% ipython --no-banner

In [1]: import numpy as np

In [2]: import numpy.linalg as la

In [3]: np.set_printoptions(precision=3, suppress=True, linewidth=160, sign=" ")

In [4]: def rnd(a):
   ...:     return np.round(a, 3) + 0
   ...: 

In [5]: m1 = np.load("out9.npy")

In [6]: m1
Out[6]: 
array([[  0,   5,  20,   3,   2],
       [  2,   4,  16,   5,   5],
       [  3,   5,  20,   4,   3],
       [  4,   5,  20,   4,   4],
       [  2,   3,  12,   2,   3],
       [  4,   3,  12,   5,   2],
       [  0,   1,   4,   4,   3],
       [  4,   5,  20,   4,   3],
       [  0,   5,  20,   0,   4]])

In [7]: U, sig, vt = la.svd(m1)

In [8]: rnd(sig)
Out[8]: array([ 54.234,   6.939,   4.063,   2.642,   0.   ])

In [9]: B = U[:, :4] @ np.diag(sig[:4]) @ vt[:4]

In [10]: la.matrix_rank(B)
Out[10]: np.int64(4)

In [11]: rnd(np.abs(m1 - B).max())
Out[11]: np.float64(0.0)

In [12]: rnd(B)
Out[12]: 
array([[  0.,   5.,  20.,   3.,   2.],
       [  2.,   4.,  16.,   5.,   5.],
       [  3.,   5.,  20.,   4.,   3.],
       [  4.,   5.,  20.,   4.,   4.],
       [  2.,   3.,  12.,   2.,   3.],
       [  4.,   3.,  12.,   5.,   2.],
       [  0.,   1.,   4.,   4.,   3.],
       [  4.,   5.,  20.,   4.,   3.],
       [  0.,   5.,  20.,   0.,   4.]])

In [13]: rnd(la.norm(m1 - B) / la.norm(m1))
Out[13]: np.float64(0.0)
